% python3 -q
>>> import numpy as np
>>> import numpy.linalg as la
>>> np.set_printoptions(suppress=True, linewidth=200)
>>> K = np.loadtxt("x.csv", delimiter=",")
>>> K
array([[1.   , 0.5  , 0.25 , 0.125, 0.062, 0.031, 0.016, 0.008, 0.004],
       [0.5  , 1.   , 0.5  , 0.25 , 0.125, 0.062, 0.031, 0.016, 0.008],
       [0.25 , 0.5  , 1.   , 0.5  , 0.25 , 0.125, 0.062, 0.031, 0.016],
       [0.125, 0.25 , 0.5  , 1.   , 0.5  , 0.25 , 0.125, 0.062, 0.031],
       [0.062, 0.125, 0.25 , 0.5  , 1.   , 0.5  , 0.25 , 0.125, 0.062],
       [0.031, 0.062, 0.125, 0.25 , 0.5  , 1.   , 0.5  , 0.25 , 0.125],
       [0.016, 0.031, 0.062, 0.125, 0.25 , 0.5  , 1.   , 0.5  , 0.25 ],
       [0.008, 0.016, 0.031, 0.062, 0.125, 0.25 , 0.5  , 1.   , 0.5  ],
       [0.004, 0.008, 0.016, 0.031, 0.062, 0.125, 0.25 , 0.5  , 1.   ]])
>>> # symmetric, so the eigenvalues are real
>>> q, evecs = la.qr(K[:, :2])[0], la.qr(K[:, 2:])[0]
>>> sigma = la.svd(q.T @ evecs, compute_uv=False)
>>> np.round(np.degrees(np.arccos(sigma.clip(0, 1))), 3)
array([34.625, 86.186])
>>> rng = np.random.default_rng(89)
>>> idx = rng.permutation(9)
>>> idx
array([4, 6, 7, 3, 5, 0, 8, 1, 2])
>>> M2 = K[idx][:, idx]
>>> print(M2)
[[1.    0.25  0.125 0.5   0.5   0.062 0.062 0.125 0.25 ]
 [0.25  1.    0.5   0.125 0.5   0.016 0.25  0.031 0.062]
 [0.125 0.5   1.    0.062 0.25  0.008 0.5   0.016 0.031]
 [0.5   0.125 0.062 1.    0.25  0.125 0.031 0.25  0.5  ]
 [0.5   0.5   0.25  0.25  1.    0.031 0.125 0.062 0.125]
 [0.062 0.016 0.008 0.125 0.031 1.    0.004 0.5   0.25 ]
 [0.062 0.25  0.5   0.031 0.125 0.004 1.    0.008 0.016]
 [0.125 0.031 0.016 0.25  0.062 0.5   0.008 1.    0.5  ]
 [0.25  0.062 0.031 0.5   0.125 0.25  0.016 0.5   1.   ]]
>>> np.trace(M2)
np.float64(9.0)
>>> np.diag(M2)
array([1., 1., 1., 1., 1., 1., 1., 1., 1.])
>>> print(np.allclose(M2, K))
False
>>> np.round(np.sort(np.abs(la.eigvals(K))), 3)
array([0.342, 0.369, 0.421, 0.507, 0.649, 0.889, 1.288, 1.903, 2.633])
>>> np.allclose(K @ K.T, K.T @ K)
True
>>> np.trace(K)
np.float64(9.0)
>>> np.round(la.det(K), 3)
np.float64(0.1)
>>> idx = rng.integers(0, 2, 6)
>>> feats = np.triu((idx[:, None] == idx) & (rng.random((6, 6)) < 0.8), 1).astype(int)
>>> feats += feats.T
>>> feats
array([[0, 1, 0, 1, 0, 0],
       [1, 0, 0, 1, 0, 1],
       [0, 0, 0, 0, 1, 0],
       [1, 1, 0, 0, 0, 1],
       [0, 0, 1, 0, 0, 0],
       [0, 1, 0, 1, 0, 0]])
>>> M2 = feats + rng.integers(-2, 3, (6, 5)) @ rng.integers(-2, 3, (5, 6))
>>> M2
array([[ 0, -1,  6,  0, -6,  4],
       [ 2, -1, -4,  2,  6, -5],
       [-3, -8, -2, -2, -4, 11],
       [-7, -9,  2,  3, -5,  1],
       [ 8, 12,  3,  0,  7,  0],
       [-7, -7, -4,  2, -3,  1]])
>>> print(np.abs(M2 - feats).sum(axis=1))
[19 19 31 28 29 24]
>>> np.round(la.svd(M2 - feats, compute_uv=False), 3) + 0
array([26.804, 14.096,  8.89 ,  3.046,  2.922,  0.   ])
>>> print(la.matrix_rank(M2 - feats, tol=1e-8))
5
>>> W1 = np.array([[-2, 1, -2],
...     [0, -1, 1],
...     [-2, -1, -2],
...     [1, 0, -1],
...     [2, -2, 2],
...     [0, -2, 0]])
>>> b = np.array([1, -1, -1])
>>> act = np.maximum(feats @ W1 + b, 0)
>>> print(act)
[[2 0 0]
 [0 0 0]
 [3 0 1]
 [0 0 0]
 [0 0 0]
 [2 0 0]]
>>> la.matrix_rank(act)
np.int64(2)
>>> Z = np.array([[0, 1, -1], [-2, 0, 4], [2, 4, 2]])
>>> (act @ Z).round(6).argmax(axis=1)
array([1, 0, 1, 0, 0, 1])
>>> W1 @ Z
array([[ -6, -10,   2],
       [  4,   4,  -2],
       [ -2, -10,  -6],
       [ -2,  -3,  -3],
       [  8,  10,  -6],
       [  4,   0,  -8]])
